In [1]: import numpy as np

In [2]: import numpy.linalg as la

In [3]: np.set_printoptions(suppress=True, linewidth=100)

In [4]: mat = np.load("block9.npy")

In [5]: mat
Out[5]: 
array([[  5.1 ,  19.93,  15.03],
       [ -3.96, -15.94, -11.98],
       [  4.02,  15.91,  12.04],
       [ -8.97, -36.07, -26.94]])

In [6]: out = np.c_[mat[:, :1] @ np.array([[1]]), np.array([-2, 0, 3, 2])]

In [7]: out
Out[7]: 
array([[ 5.1 , -2.  ],
       [-3.96,  0.  ],
       [ 4.02,  3.  ],
       [-8.97,  2.  ]])

In [8]: np.round(la.norm(la.qr(mat)[0].T @ out, axis=0) ** 2 / ((out ** 2).sum(axis=0) + 1e-12), 2)
Out[8]: array([1.  , 0.77])

In [9]: proj = mat @ la.solve(mat.T @ mat, mat.T)

In [10]: np.round(proj @ mat[:, 2], 2)
Out[10]: array([ 15.03, -11.98,  12.04, -26.94])

In [11]: np.round(la.eigvalsh(proj), 2) + 0
Out[11]: array([0., 1., 1., 1.])

In [12]: round(float(np.trace(proj)), 2)
Out[12]: 3.0

In [13]: proj.round(2)
Out[13]: 
array([[ 0.92,  0.2 ,  0.17, -0.06],
       [ 0.2 ,  0.49, -0.43,  0.15],
       [ 0.17, -0.43,  0.64,  0.13],
       [-0.06,  0.15,  0.13,  0.96]])

In [14]: Uu, sig, Vt = la.svd(mat)

In [15]: sig.round(2)
Out[15]: array([59.87,  0.17,  0.07])

In [16]: out = Uu[:, :1] @ np.diag(sig[:1]) @ Vt[:1]

In [17]: np.round(np.abs(mat - out).max(), 2)
Out[17]: np.float64(0.1)

In [18]: round(la.norm(mat - out, 2), 2), round(float(sig[1]), 2)
Out[18]: (np.float64(0.17), 0.17)

In [19]: out = mat / la.norm(mat, axis=1, keepdims=True)

In [20]: cov = out @ out.T

In [21]: (cov - 2 * np.eye(4)).round(6).argmax(axis=1)
Out[21]: array([2, 3, 0, 1])

In [22]: cov.round(2)
Out[22]: 
array([[ 1., -1.,  1., -1.],
       [-1.,  1., -1.,  1.],
       [ 1., -1.,  1., -1.],
       [-1.,  1., -1.,  1.]])

In [23]: cov[2].round(2)
Out[23]: array([ 1., -1.,  1., -1.])

In [24]: np.round(la.norm(out, axis=1), 2)
Out[24]: array([1., 1., 1., 1.])

In [25]: M = np.load("mat.npy")

In [26]: M
Out[26]: 
array([[4, 4],
       [4, 4]])

In [27]: # rows and columns are dependent

In [28]: Uu, sig = la.svd(M)
Traceback (most recent call last):
  Cell In[28], line 1
    Uu, sig = la.svd(M)
ValueError: too many values to unpack (expected 2)


In [29]: Uu, sig, Vt = la.svd(M, full_matrices=False)

In [30]: np.round(Uu.T @ Uu, 2) + 0
Out[30]: 
array([[1., 0.],
       [0., 1.]])

In [31]: np.allclose(Uu * sig @ Vt, M)
Out[31]: True

In [32]: np.round(sig / sig[0], 2) + 0
Out[32]: array([1., 0.])

In [33]: np.abs(Uu[:, 0]).round(6).argmax()
Out[33]: np.int64(0)

In [34]: np.round(Vt @ Vt.T, 2) + 0
Out[34]: 
array([[1., 0.],
       [0., 1.]])

In [35]: sig.round(2) + 0
Out[35]: array([8., 0.])

In [36]: np.round(Uu.T @ M @ Vt.T, 2) + 0
Out[36]: 
array([[8., 0.],
       [0., 0.]])

In [37]: Uu.shape, sig.shape, Vt.shape
Out[37]: ((2, 2), (2,), (2, 2))

In [38]: rng = np.random.default_rng(563977)

In [39]: idx = rng.permutation(2)

In [40]: idx
Out[40]: array([1, 0])

In [41]: out = M[idx][:, idx]

In [42]: np.allclose(out, M)
Out[42]: True

In [43]: np.diag(out)
Out[43]: array([4, 4])

In [44]: out
Out[44]: 
array([[4, 4],
       [4, 4]])

In [45]: np.trace(out)
Out[45]: np.int64(8)

In [46]: np.round(np.sort(np.abs(la.eigvals(out))), 2)
Out[46]: array([0., 8.])

In [47]: evals, evecs = la.eigh(M)

In [48]: np.round(evecs.T @ evecs, 2) + 0
Out[48]: 
array([[1., 0.],
       [0., 1.]])

In [49]: np.unique(evals.round(6) + 0, return_counts=True)[1]
Out[49]: array([1, 1])

In [50]: np.round(np.abs(evecs[:, -1]), 2)
Out[50]: array([0.71, 0.71])

In [51]: evals
Out[51]: array([0., 8.])

In [52]: np.round(la.svd(M, compute_uv=False), 2) + 0
Out[52]: array([8., 0.])

In [53]: np.abs(evecs[:, -1]).round(6).argmax()
Out[53]: np.int64(0)

In [54]: np.round(evecs.T @ M @ evecs, 2) + 0
Out[54]: 
array([[0., 0.],
       [0., 8.]])
